>>> import numpy as np
>>> np.set_printoptions(suppress=True, linewidth=100)
>>> def rd(a):
...     return np.round(a, 3) + 0
... 
>>> W0 = np.loadtxt("w.csv", delimiter=",")
>>> W0
array([[ 0.,  7.,  0.,  0.,  0.],
       [ 8.,  9.,  0.,  2., 10.],
       [ 0.,  1.,  5.,  0.,  0.],
       [ 0.,  0., 17.,  5.,  0.],
       [ 0.,  0.,  4.,  0.,  0.],
       [ 6.,  0.,  1.,  5.,  0.],
       [ 7.,  0.,  0.,  0.,  1.],
       [ 6., 10.,  0.,  0.,  5.],
       [23.,  6.,  0., 13., 22.],
       [14., 12.,  0.,  6., 13.],
       [ 0.,  0.,  0.,  0.,  0.],
       [ 0., 18.,  0.,  0.,  0.],
       [ 0.,  0., 14.,  0.,  0.],
       [ 5.,  9.,  0.,  0.,  7.],
       [25., 23.,  0.,  0., 25.],
       [ 0.,  0., 26., 24.,  0.],
       [ 0.,  6., 16.,  4.,  0.],
       [ 0.,  0.,  2.,  0.,  0.],
       [ 0.,  2.,  7.,  0.,  0.]])
>>> vec = np.array([6, 9, 5, 6, 3])
>>> rhs = W0 @ vec
>>> rd(np.linalg.solve(W0.T @ W0, W0.T @ rhs))
array([6., 9., 5., 6., 3.])
>>> rd(np.linalg.pinv(W0) @ W0)
array([[1., 0., 0., 0., 0.],
       [0., 1., 0., 0., 0.],
       [0., 0., 1., 0., 0.],
       [0., 0., 0., 1., 0.],
       [0., 0., 0., 0., 1.]])
>>> rhs
array([ 63., 171.,  34., 115.,  20.,  71.,  45., 141., 336., 267.,   0., 162.,  70., 132., 432.,
       274., 158.,  10.,  53.])
>>> rng = np.random.default_rng(371)
>>> rhs = rhs + 0.02 * rng.normal(size=19)
>>> rd(rhs)
array([ 63.023, 171.001,  33.983, 114.988,  20.029,  71.002,  44.996, 140.986, 336.008, 267.019,
        -0.016, 162.024,  69.984, 131.994, 432.03 , 274.008, 158.018,   9.995,  52.974])
>>> coef, *_ = np.linalg.lstsq(W0, rhs)
>>> coef.round()
array([6., 9., 5., 6., 3.])
>>> rd(coef)
array([6.   , 9.001, 4.999, 6.001, 3.   ])
>>> rd(np.linalg.norm(rhs - W0 @ coef))
np.float64(0.061)
>>> Ac = (W0 - W0.mean(axis=0)) / W0.std(axis=0)
>>> np.argwhere(np.abs(Ac) > 2)
array([[ 8,  0],
       [ 8,  4],
       [14,  0],
       [14,  1],
       [14,  4],
       [15,  2],
       [15,  3]])
>>> rd(Ac.std(axis=0))
array([1., 1., 1., 1., 1.])
>>> coef = np.linalg.lstsq(np.delete(Ac, 4, axis=1), Ac[:, 4])[0]
>>> rd(1 - np.var(Ac[:, 4] - np.delete(Ac, 4, axis=1) @ coef))
np.float64(0.948)
>>> np.abs(coef).argmax()
np.int64(0)
>>> rd(coef)
array([ 0.914,  0.151,  0.081, -0.02 ])
>>> E = np.load("case5.npy")
>>> E
array([[ 2., -2., -2.,  1.,  0.,  0.],
       [-2.,  2., -1.,  1.,  0.,  0.],
       [ 3.,  0.,  3.,  3.,  0.,  0.],
       [-2., -2., -2.,  1.,  0.,  0.],
       [ 0.,  0.,  0.,  0.,  2., -1.],
       [ 0.,  0.,  0.,  0.,  2.,  2.]])
>>> lab = rng.permutation(6)
>>> B = E[:, lab] * rng.choice([-1, 1], 6)
>>> B
array([[-1.,  2.,  2.,  0., -0., -2.],
       [-1., -2., -2.,  0., -0., -1.],
       [-3., -0.,  3.,  0., -0.,  3.],
       [-1.,  2., -2.,  0., -0., -2.],
       [-0., -0.,  0., -1., -2.,  0.],
       [-0., -0.,  0.,  2., -2.,  0.]])
>>> left, _, Vt = np.linalg.svd(E.T @ B)
>>> rd(left @ Vt)
array([[ 0.,  0.,  1.,  0.,  0.,  0.],
       [ 0., -1.,  0.,  0.,  0.,  0.],
       [ 0.,  0.,  0.,  0.,  0.,  1.],
       [-1.,  0.,  0.,  0.,  0.,  0.],
       [ 0.,  0.,  0.,  0., -1.,  0.],
       [ 0.,  0.,  0.,  1.,  0.,  0.]])
>>> rd(np.linalg.lstsq(E, B)[0])
array([[ 0.,  0.,  1.,  0.,  0.,  0.],
       [ 0., -1.,  0.,  0.,  0.,  0.],
       [ 0.,  0.,  0.,  0.,  0.,  1.],
       [-1.,  0.,  0.,  0.,  0.,  0.],
       [ 0.,  0.,  0.,  0., -1.,  0.],
       [ 0.,  0.,  0.,  1.,  0.,  0.]])
>>> lab
array([3, 1, 0, 5, 4, 2])
>>> np.flatnonzero(np.linalg.matrix_power((E != 0) + (E.T != 0) + np.eye(6), 6)[2])
array([0, 1, 2, 3])
>>> E @ E
array([[  0., -10., -10.,  -5.,   0.,   0.],
       [-13.,   6.,  -3.,  -2.,   0.,   0.],
       [  9., -12.,  -3.,  15.,   0.,   0.],
       [ -8.,  -2.,  -2.,  -9.,   0.,   0.],
       [  0.,   0.,   0.,   0.,   2.,  -4.],
       [  0.,   0.,   0.,   0.,   8.,   2.]])
>>> B = E + rng.integers(-2, 3, (6, 4)) @ rng.integers(-2, 3, (4, 6))
>>> B
array([[ 4., -2., -7., -1., -3., -6.],
       [-2.,  2.,  1.,  3.,  0.,  2.],
       [-1.,  6.,  8., -1.,  0., -2.],
       [-2.,  2.,  0.,  1., -4., -4.],
       [-3.,  4.,  4., -8.,  3., -1.],
       [ 6., -2., -3., -4., -4.,  0.]])
>>> rd(np.linalg.svd(B - E, compute_uv=False))
array([14.692, 12.772,  6.745,  5.052,  0.   ,  0.   ])
>>> B - E
array([[ 2.,  0., -5., -2., -3., -6.],
       [ 0.,  0.,  2.,  2.,  0.,  2.],
       [-4.,  6.,  5., -4.,  0., -2.],
       [ 0.,  4.,  2.,  0., -4., -4.],
       [-3.,  4.,  4., -8.,  1.,  0.],
       [ 6., -2., -3., -4., -6., -2.]])
>>> np.abs(B - E).sum(axis=1)
array([18.,  6., 21., 14., 20., 23.])
